% ipython --no-banner

In [1]: import numpy as np

In [2]: import numpy.linalg as la

In [3]: np.set_printoptions(precision=3, suppress=True, linewidth=120)

In [4]: X = np.load("w.npy")

In [5]: X
Out[5]: 
array([[-178,    0,    0,    1,   -2,    1,    1,    1,    1,    1],
       [   2, -100,    0,    0,    0,    0,   -1,   -2,    0,   -2],
       [   2,   -1,   -2,   -2,   -1,    1,   -1,    2,    1,    0],
       [   1,   -2,   -2,  140,   -1,   -1,    1,    1,    1,    2],
       [   0,    0,   -2,    1,   79,   -2,   -1,    0,    1,    1],
       [   1,   -1,    1,   -1,    1, -142,   -2,   -2,   -2,   -1],
       [  -2,    1,   -2,    2,    0,    2, -178,   -1,    2,    0],
       [   1,    1,   -1,    0,   -1,   -2,    1,  -82,   -1,    0],
       [   0,   -2,    2,    1,    2,    0,    0,    1,  -18,   -1],
       [   2,    0,   -2,    0,   -1,    2,    0,    1,    1,  119]])

In [6]: Y = np.array([[-2, -2, 2],
   ...:     [2, -3, -2],
   ...:     [3, -2, -3],
   ...:     [1, 3, 3],
   ...:     [-2, 0, -1],
   ...:     [-2, 1, -1],
   ...:     [0, 1, -1],
   ...:     [-2, -1, -1],
   ...:     [0, 3, 0],
   ...:     [-2, -3, 3]])

In [7]: la.matrix_rank(X @ Y)
Out[7]: np.int64(3)

In [8]: np.einsum("ij->j", X)
Out[8]: array([-171, -104,   -8,  142,   76, -141, -180,  -81,  -14,  119])

In [9]: np.einsum("ik,kj->ji", X, Y)
Out[9]: 
array([[ 355, -196,  -18,  126, -161,  286,    0,  167,   -1, -252],
       [ 360,  303,   -2,  424,    4, -149, -158,   75,  -47, -353],
       [-351,  201,    5,  438,  -64,  140,  183,   87,   -5,  365]])

In [10]: np.einsum("ik,kj->ij", X, Y)
Out[10]: 
array([[ 355,  360, -351],
       [-196,  303,  201],
       [ -18,   -2,    5],
       [ 126,  424,  438],
       [-161,    4,  -64],
       [ 286, -149,  140],
       [   0, -158,  183],
       [ 167,   75,   87],
       [  -1,  -47,   -5],
       [-252, -353,  365]])

In [11]: arr = np.load("mat.npy")

In [12]: arr
Out[12]: 
array([[0.5  , 0.   , 0.5  , 0.   , 0.   ],
       [0.333, 0.667, 0.   , 0.   , 0.   ],
       [0.   , 0.   , 0.667, 0.333, 0.   ],
       [0.   , 0.   , 0.   , 1.   , 0.   ],
       [0.   , 0.   , 0.   , 0.   , 1.   ]])

In [13]: # row-stochastic, so 1 is an eigenvalue

In [14]: q = arr.astype(float).copy()

In [15]: for j in range(5):
    ...:     q[:, j] -= q[:, :j] @ (q[:, :j].T @ q[:, j])
    ...:     q[:, j] /= la.norm(q[:, j])
    ...: 

In [16]: q.round(3) + 0
Out[16]: 
array([[ 0.832, -0.554,  0.   ,  0.   ,  0.   ],
       [ 0.554,  0.832,  0.   ,  0.   ,  0.   ],
       [ 0.   ,  0.   ,  1.   ,  0.   ,  0.   ],
       [ 0.   ,  0.   ,  0.   ,  1.   ,  0.   ],
       [ 0.   ,  0.   ,  0.   ,  0.   ,  1.   ]])

In [17]: np.round(q.T @ arr, 3) + 0
Out[17]: 
array([[ 0.601,  0.37 ,  0.416,  0.   ,  0.   ],
       [ 0.   ,  0.555, -0.277,  0.   ,  0.   ],
       [ 0.   ,  0.   ,  0.667,  0.333,  0.   ],
       [ 0.   ,  0.   ,  0.   ,  1.   ,  0.   ],
       [ 0.   ,  0.   ,  0.   ,  0.   ,  1.   ]])

In [18]: np.round(q.T @ q, 3) + 0
Out[18]: 
array([[1., 0., 0., 0., 0.],
       [0., 1., 0., 0., 0.],
       [0., 0., 1., 0., 0.],
       [0., 0., 0., 1., 0.],
       [0., 0., 0., 0., 1.]])

In [19]: J = np.load("block15.npy")

In [20]: J
Out[20]: 
array([[-0.2  , -0.3  , -0.618, -1.   ,  1.   ],
       [ 0.6  ,  0.8  ,  1.793,  1.5  , -0.3  ],
       [-1.8  , -0.5  , -5.399,  0.6  , -0.3  ],
       [ 0.3  , -1.5  ,  0.941,  0.4  , -0.8  ],
       [ 0.6  ,  0.8  ,  1.811,  0.3  , -0.1  ],
       [ 1.4  ,  2.1  ,  4.202, -0.1  ,  0.2  ],
       [ 0.9  ,  0.8  ,  2.706,  1.1  , -1.7  ],
       [ 0.5  ,  0.9  ,  1.484, -0.2  ,  0.6  ],
       [ 1.3  , -0.4  ,  3.91 , -0.7  ,  2.6  ],
       [ 1.6  ,  0.3  ,  4.785, -1.8  , -1.   ],
       [-1.4  , -0.4  , -4.209, -0.1  , -0.1  ],
       [ 1.5  ,  0.3  ,  4.492, -0.1  ,  1.   ],
       [ 0.   ,  0.2  , -0.027,  1.1  ,  0.1  ],
       [-2.5  , -0.5  , -7.429, -1.3  ,  0.   ],
       [ 0.5  , -1.6  ,  1.487,  0.7  ,  0.3  ],
       [-0.7  , -0.3  , -2.097,  1.3  ,  0.   ],
       [ 0.   , -0.3  ,  0.005, -0.2  , -0.8  ],
       [-1.8  ,  0.9  , -5.349, -2.1  ,  0.4  ],
       [ 1.9  ,  0.3  ,  5.68 , -0.2  ,  2.4  ]])

In [21]: lab = J[:, 0] > np.median(J[:, 0])

In [22]: r0 = J[lab].mean(axis=0) - J[~lab].mean(axis=0)

In [23]: round((((J - J.mean(axis=0)) @ r0 > 0) == lab).mean(), 3)
Out[23]: np.float64(0.842)

In [24]: ((J - J.mean(axis=0)) @ r0 > 0).astype(int)
Out[24]: array([0, 1, 0, 1, 1, 1, 1, 1, 1, 1, 0, 1, 0, 0, 1, 0, 0, 0, 1])

In [25]: r0
Out[25]: array([1.87 , 0.934, 5.601, 0.073, 0.351])

In [26]: np.argsort(-np.abs(r0).round(6), kind="stable")
Out[26]: array([2, 0, 1, 4, 3])

In [27]: F = np.array([[3, 3, 3, 3], [3, 6, 6, 6], [3, 6, 9, 9], [3, 6, 9, 12]])

In [28]: F
Out[28]: 
array([[ 3,  3,  3,  3],
       [ 3,  6,  6,  6],
       [ 3,  6,  9,  9],
       [ 3,  6,  9, 12]])

In [29]: evals, V = la.eigh(F)

In [30]: x0 = np.array([3, 1, 3, 3])

In [31]: V * np.abs(evals) @ V.T
Out[31]: 
array([[ 3.,  3.,  3.,  3.],
       [ 3.,  6.,  6.,  6.],
       [ 3.,  6.,  9.,  9.],
       [ 3.,  6.,  9., 12.]])

In [32]: np.abs(F).sum(axis=1).max(), round(np.abs(evals).max(), 3)
Out[32]: (np.int64(30), np.float64(24.873))

In [33]: la.eigvalsh(F[1:, 1:])
Out[33]: array([ 0.968,  2.357, 23.675])

In [34]: (np.sign(V[:, -1].round(6)) == np.sign(V[0, -1].round(6))).astype(int)
Out[34]: array([1, 1, 1, 1])

In [35]: Y = F / np.sqrt((F ** 2).mean(axis=1, keepdims=True))

In [36]: la.matrix_rank(F - F.mean(axis=1, keepdims=True))
Out[36]: np.int64(3)

In [37]: la.matrix_rank(Y) == la.matrix_rank(F)
Out[37]: np.True_

In [38]: Y[1]
Out[38]: array([0.555, 1.109, 1.109, 1.109])

In [39]: x0 = np.array([-7, -2, 9, 0])

In [40]: F @ np.eye(4)[3]
Out[40]: array([ 3.,  6.,  9., 12.])

In [41]: F @ (2 * x0)
Out[41]: array([ 0, 42, 96, 96])

In [42]: np.sign((F @ x0).round(6))
Out[42]: array([0, 1, 1, 1])

In [43]: (F @ x0).argmax()
Out[43]: np.int64(2)

In [44]: m1 = np.loadtxt("out10.csv", delimiter=",")

In [45]: m1
Out[45]: 
array([[ 9.,  8.,  1.,  9.,  1.],
       [11., 10.,  3., 11.,  3.],
       [ 8.,  7.,  0.,  8.,  0.],
       [ 7.,  6., -1.,  7., -1.],
       [10.,  9.,  2., 10.,  2.],
       [ 6.,  5., -2.,  6., -2.]])

In [46]: left, sig, vt = la.svd(m1)

In [47]: V = vt[:(sig > 1e-8).sum()]

In [48]: rng = np.random.default_rng(733)

In [49]: x0 = m1[3] + 2 * m1[4] + rng.integers(2) * np.eye(5)[1]

In [50]: x0
Out[50]: array([27., 25.,  3., 27.,  3.])

In [51]: V.T @ V
Out[51]: 
array([[ 0.362,  0.315, -0.02 ,  0.362, -0.02 ],
       [ 0.315,  0.281,  0.045,  0.315,  0.045],
       [-0.02 ,  0.045,  0.497, -0.02 ,  0.497],
       [ 0.362,  0.315, -0.02 ,  0.362, -0.02 ],
       [-0.02 ,  0.045,  0.497, -0.02 ,  0.497]])

In [52]: np.allclose(V.T @ V @ x0, x0)
Out[52]: False

In [53]: Ac = J - J.mean(axis=0)

In [54]: left, sig, vt = la.svd(Ac, full_matrices=False)

In [55]: np.round(np.abs(vt[-1]), 3) + 0
Out[55]: array([0.948, 0.   , 0.317, 0.003, 0.001])

In [56]: la.matrix_rank(Ac)
Out[56]: np.int64(5)

In [57]: np.abs(left[:, 0]).argmax()
Out[57]: np.int64(13)

In [58]: np.searchsorted(np.cumsum(sig ** 2) / (sig ** 2).sum(), 0.9) + 1
Out[58]: np.int64(2)

In [59]: (np.sign(left[:, 0]) == np.sign(left[0, 0])).astype(int)
Out[59]: array([1, 0, 1, 0, 0, 0, 0, 0, 0, 0, 1, 0, 1, 1, 0, 1, 1, 1, 0])

In [60]: [round(float(x), 3) for x in la.svd(m1, compute_uv=False)[:3]]
Out[60]: [35.573, 5.435, 0.0]

In [61]: np.argsort(-la.norm(m1, axis=0).round(6), kind="stable")[:3]
Out[61]: array([0, 3, 1])

In [62]: la.matrix_rank(m1, rtol=0.1)
Out[62]: np.int64(2)

In [63]: feats = np.load("m.npy")

In [64]: feats
Out[64]: 
array([[1, 0, 0, 0, 0, 0, 0],
       [2, 1, 0, 0, 0, 0, 0],
       [0, 0, 1, 0, 0, 0, 0],
       [0, 1, 1, 1, 0, 0, 0],
       [1, 2, 2, 1, 1, 0, 0],
       [0, 1, 2, 2, 0, 1, 0],
       [1, 2, 2, 0, 1, 0, 1]])

In [65]: Y = la.inv(feats)

In [66]: round(la.cond(feats), 3)
Out[66]: np.float64(29.319)

In [67]: Y.round(3) + 0
Out[67]: 
array([[ 1.,  0.,  0.,  0.,  0.,  0.,  0.],
       [-2.,  1.,  0.,  0.,  0.,  0.,  0.],
       [ 0.,  0.,  1.,  0.,  0.,  0.,  0.],
       [ 2., -1., -1.,  1.,  0.,  0.,  0.],
       [ 1., -1., -1., -1.,  1.,  0.,  0.],
       [-2.,  1.,  0., -2.,  0.,  1.,  0.],
       [ 2., -1., -1.,  1., -1.,  0.,  1.]])

In [68]: np.round(la.det(feats) * Y, 3) + 0
Out[68]: 
array([[ 1.,  0.,  0.,  0.,  0.,  0.,  0.],
       [-2.,  1.,  0.,  0.,  0.,  0.,  0.],
       [ 0.,  0.,  1.,  0.,  0.,  0.,  0.],
       [ 2., -1., -1.,  1.,  0.,  0.,  0.],
       [ 1., -1., -1., -1.,  1.,  0.,  0.],
       [-2.,  1.,  0., -2.,  0.,  1.,  0.],
       [ 2., -1., -1.,  1., -1.,  0.,  1.]])

In [69]: r0, r1 = feats[5], feats[4]

In [70]: r0 @ r0
Out[70]: np.int64(10)

In [71]: r0 @ r1
Out[71]: np.int64(8)

In [72]: pr = (r0 @ r1) / (r0 @ r0) * r0

In [73]: r1 - pr
Out[73]: array([ 1. ,  1.2,  0.4, -0.6,  1. , -0.8,  0. ])

In [74]: pr
Out[74]: array([0. , 0.8, 1.6, 1.6, 0. , 0.8, 0. ])

In [75]: round((r1 - pr) @ r0, 3)
Out[75]: np.float64(-0.0)

In [76]: [int(la.matrix_rank(la.matrix_power(feats, p))) for p in range(1, 8)]
Out[76]: [7, 7, 7, 7, 7, 7, 7]

In [77]: Y = feats[0, 0] * feats[1:] - np.outer(feats[1:, 0], feats[0])

In [78]: Y
Out[78]: 
array([[0, 1, 0, 0, 0, 0, 0],
       [0, 0, 1, 0, 0, 0, 0],
       [0, 1, 1, 1, 0, 0, 0],
       [0, 2, 2, 1, 1, 0, 0],
       [0, 1, 2, 2, 0, 1, 0],
       [0, 2, 2, 0, 1, 0, 1]])

In [79]: feats[:, 0] / feats[0, 0]
Out[79]: array([1., 2., 0., 0., 1., 0., 1.])

In [80]: np.flatnonzero(~Y.round(6).any(axis=1))
Out[80]: array([], dtype=int64)

In [81]: la.matrix_rank(Y), la.matrix_rank(feats)
Out[81]: (np.int64(6), np.int64(7))

In [82]: M = np.loadtxt("run9.csv", delimiter=",")

In [83]: M
Out[83]: 
array([[-5.113,  0.006,  4.094, -4.857, -4.851, -2.964, -5.056],
       [-5.044,  0.013,  4.03 , -5.064, -4.941, -3.016, -4.972],
       [-5.183,  0.011,  3.891, -5.143, -5.185, -3.055, -5.041],
       [-4.89 , -0.012,  3.97 , -4.905, -5.138, -2.906, -5.025],
       [-5.102, -0.125,  4.099, -4.992, -5.099, -2.986, -4.946],
       [-5.068, -0.216,  4.049, -4.916, -5.11 , -2.9  , -5.145],
       [-4.996, -0.05 ,  4.07 , -5.046, -4.857, -2.74 , -5.054],
       [-5.096, -0.041,  4.161, -5.   , -4.934, -3.12 , -4.891],
       [-4.838,  0.031,  3.95 , -4.914, -4.957, -2.961, -4.989],
       [-5.032,  0.065,  3.961, -5.   , -4.965, -2.985, -5.007],
       [-4.842,  0.12 ,  3.973, -4.86 , -4.867, -3.163, -4.947],
       [-5.031, -0.122,  3.954, -5.037, -4.968, -3.023, -4.958],
       [-4.86 ,  0.128,  3.946, -5.119, -4.889, -2.877, -5.024],
       [-0.012, -3.991, -4.972,  1.119, -4.959,  5.122,  3.989],
       [-0.061, -3.981, -4.955,  1.033, -4.972,  5.098,  4.011],
       [-0.21 , -3.919, -5.177,  1.063, -5.185,  5.065,  3.917],
       [-0.117, -4.017, -5.007,  1.091, -5.009,  5.014,  3.987],
       [ 0.096, -3.907, -4.978,  1.023, -4.702,  5.079,  3.851],
       [-0.015, -4.055, -5.052,  0.752, -5.009,  5.071,  4.068],
       [-0.064, -3.999, -5.053,  1.058, -5.136,  5.026,  3.962],
       [ 0.121, -3.905, -5.005,  0.816, -5.144,  4.937,  4.077],
       [-0.156, -3.964, -5.087,  1.018, -4.872,  4.949,  4.207],
       [-0.245, -3.947, -4.988,  0.979, -5.017,  5.023,  4.07 ],
       [-0.042, -3.87 , -5.085,  0.928, -4.973,  5.102,  4.257],
       [-0.158, -4.06 , -4.964,  1.054, -4.78 ,  4.903,  4.054],
       [ 0.006, -3.989, -4.999,  1.135, -4.836,  4.985,  4.097]])

In [84]: lab = rng.permutation(7)

In [85]: Y = M[:, lab] * rng.choice([-1, 1], 7)

In [86]: Y
Out[86]: 
array([[-0.006,  4.851, -5.056,  2.964, -4.094,  5.113, -4.857],
       [-0.013,  4.941, -4.972,  3.016, -4.03 ,  5.044, -5.064],
       [-0.011,  5.185, -5.041,  3.055, -3.891,  5.183, -5.143],
       [ 0.012,  5.138, -5.025,  2.906, -3.97 ,  4.89 , -4.905],
       [ 0.125,  5.099, -4.946,  2.986, -4.099,  5.102, -4.992],
       [ 0.216,  5.11 , -5.145,  2.9  , -4.049,  5.068, -4.916],
       [ 0.05 ,  4.857, -5.054,  2.74 , -4.07 ,  4.996, -5.046],
       [ 0.041,  4.934, -4.891,  3.12 , -4.161,  5.096, -5.   ],
       [-0.031,  4.957, -4.989,  2.961, -3.95 ,  4.838, -4.914],
       [-0.065,  4.965, -5.007,  2.985, -3.961,  5.032, -5.   ],
       [-0.12 ,  4.867, -4.947,  3.163, -3.973,  4.842, -4.86 ],
       [ 0.122,  4.968, -4.958,  3.023, -3.954,  5.031, -5.037],
       [-0.128,  4.889, -5.024,  2.877, -3.946,  4.86 , -5.119],
       [ 3.991,  4.959,  3.989, -5.122,  4.972,  0.012,  1.119],
       [ 3.981,  4.972,  4.011, -5.098,  4.955,  0.061,  1.033],
       [ 3.919,  5.185,  3.917, -5.065,  5.177,  0.21 ,  1.063],
       [ 4.017,  5.009,  3.987, -5.014,  5.007,  0.117,  1.091],
       [ 3.907,  4.702,  3.851, -5.079,  4.978, -0.096,  1.023],
       [ 4.055,  5.009,  4.068, -5.071,  5.052,  0.015,  0.752],
       [ 3.999,  5.136,  3.962, -5.026,  5.053,  0.064,  1.058],
       [ 3.905,  5.144,  4.077, -4.937,  5.005, -0.121,  0.816],
       [ 3.964,  4.872,  4.207, -4.949,  5.087,  0.156,  1.018],
       [ 3.947,  5.017,  4.07 , -5.023,  4.988,  0.245,  0.979],
       [ 3.87 ,  4.973,  4.257, -5.102,  5.085,  0.042,  0.928],
       [ 4.06 ,  4.78 ,  4.054, -4.903,  4.964,  0.158,  1.054],
       [ 3.989,  4.836,  4.097, -4.985,  4.999, -0.006,  1.135]])

In [87]: left, _, vt = la.svd(M.T @ Y)

In [88]: lab
Out[88]: array([1, 4, 6, 5, 2, 0, 3])
